>>> import numpy as np
>>> import numpy.linalg as la
>>> np.set_printoptions(precision=2, suppress=True, linewidth=140)
>>> M = np.array([[0.0, 0.0, 0.0], [1.0, 0.0, 0.0], [0.0, 0.0, 2.0]])
>>> # null space of dimension 1
>>> f = np.array([1, -8, -6])
>>> np.correlate(M[2], M[1], "full")
array([0., 0., 0., 0., 2.])
>>> np.cross(M[2, :3], M[1, :3])
array([0., 2., 0.])
>>> th = np.radians(146)
>>> R = np.eye(3)
>>> R[0, 0] = R[2, 2] = np.cos(th)
>>> R[0, 2], R[2, 0] = -np.sin(th), np.sin(th)
>>> R
array([[-0.83,  0.  , -0.56],
       [ 0.  ,  1.  ,  0.  ],
       [ 0.56,  0.  , -0.83]])
>>> out = M @ R.T
>>> out
array([[ 0.  ,  0.  ,  0.  ],
       [-0.83,  0.  ,  0.56],
       [-1.12,  0.  , -1.66]])
>>> np.allclose(M @ M.T, out @ out.T)
True
>>> np.round(la.det(R), 2), round(float(np.trace(R)), 2)
(np.float64(1.0), -0.66)
>>> np.allclose(la.norm(M, axis=1), la.norm(out, axis=1))
True
>>> la.norm(out, axis=0)
array([1.39, 0.  , 1.75])
>>> (M != 0).astype(int)
array([[0, 0, 0],
       [1, 0, 0],
       [0, 0, 1]])
>>> np.flatnonzero(la.matrix_power((M != 0) + (M.T != 0) + np.eye(3), 3)[1])
array([0, 1])
>>> round(la.det(M), 2)
np.float64(0.0)
>>> (la.matrix_power((M != 0) + (M.T != 0) + np.eye(3), 3) > 0).astype(int)
array([[1, 1, 0],
       [1, 1, 0],
       [0, 0, 1]])
>>> U, sig, Vt = la.svd(M)
>>> V = Vt[:(sig > 1e-8).sum()]
>>> rng = np.random.default_rng(25423)
>>> x = M[0] + -2 * M[2] + rng.integers(2) * np.eye(3)[0]
>>> x
array([ 1.,  0., -4.])
>>> np.diag(V.T @ V)
array([1., 0., 1.])
>>> q, _ = la.qr(np.array([[-2.1, 0.5, 0.8, 0.3, -0.1, -0.7],
...     [-0.4, 0.9, -0.9, -0.6, -0.5, -0.8],
...     [0.9, 2.2, -0.5, 0.6, 0.5, -0.1],
...     [1.1, -1.0, 1.3, -1.0, 0.1, -0.4],
...     [1.5, -0.8, -0.3, 0.6, -1.5, 2.2],
...     [-1.1, 1.0, -1.8, 1.4, 0.6, -0.8]]))
>>> K = -3 * q
>>> K
array([[ 1.99, -0.1 ,  1.42, -0.94,  1.28, -0.71],
       [ 0.38,  0.85, -0.63,  2.27,  1.46, -0.69],
       [-0.85,  2.65,  0.95, -0.6 , -0.03, -0.11],
       [-1.04, -0.74,  1.15,  0.48, -0.65, -2.32],
       [-1.42, -0.41, -0.96, -1.31,  1.98, -0.53],
       [ 1.04,  0.74, -1.86, -0.82, -0.95, -1.53]])
>>> (K + K.T) / 2
array([[ 1.99,  0.14,  0.28, -0.99, -0.07,  0.17],
       [ 0.14,  0.85,  1.01,  0.76,  0.52,  0.03],
       [ 0.28,  1.01,  0.95,  0.28, -0.49, -0.98],
       [-0.99,  0.76,  0.28,  0.48, -0.98, -1.57],
       [-0.07,  0.52, -0.49, -0.98,  1.98, -0.74],
       [ 0.17,  0.03, -0.98, -1.57, -0.74, -1.53]])
>>> round(float(np.abs(la.eigvals(K)).max()), 2)
3.0
>>> np.allclose(K, K.T)
False
>>> np.sort(np.abs(la.eigvals(K)))
array([3., 3., 3., 3., 3., 3.])
>>> np.round(K @ K.T, 2) + 0
array([[9., 0., 0., 0., 0., 0.],
       [0., 9., 0., 0., 0., 0.],
       [0., 0., 9., 0., 0., 0.],
       [0., 0., 0., 9., 0., 0.],
       [0., 0., 0., 0., 9., 0.],
       [0., 0., 0., 0., 0., 9.]])
>>> np.round(K.T @ K, 2) + 0
array([[9., 0., 0., 0., 0., 0.],
       [0., 9., 0., 0., 0., 0.],
       [0., 0., 9., 0., 0., 0.],
       [0., 0., 0., 9., 0., 0.],
       [0., 0., 0., 0., 9., 0.],
       [0., 0., 0., 0., 0., 9.]])
>>> la.norm(K, axis=0)
array([3., 3., 3., 3., 3., 3.])
>>> out = la.inv(K)
>>> (np.abs(out) > 1e-9).astype(int)
array([[1, 1, 1, 1, 1, 1],
       [1, 1, 1, 1, 1, 1],
       [1, 1, 1, 1, 1, 1],
       [1, 1, 1, 1, 1, 1],
       [1, 1, 1, 1, 1, 1],
       [1, 1, 1, 1, 1, 1]])
>>> round(float(la.det(K) * la.det(out)), 2)
1.0
>>> np.round(la.cond(K), 2)
np.float64(1.0)
>>> np.round(K @ out, 2) + 0
array([[1., 0., 0., 0., 0., 0.],
       [0., 1., 0., 0., 0., 0.],
       [0., 0., 1., 0., 0., 0.],
       [0., 0., 0., 1., 0., 0.],
       [0., 0., 0., 0., 1., 0.],
       [0., 0., 0., 0., 0., 1.]])
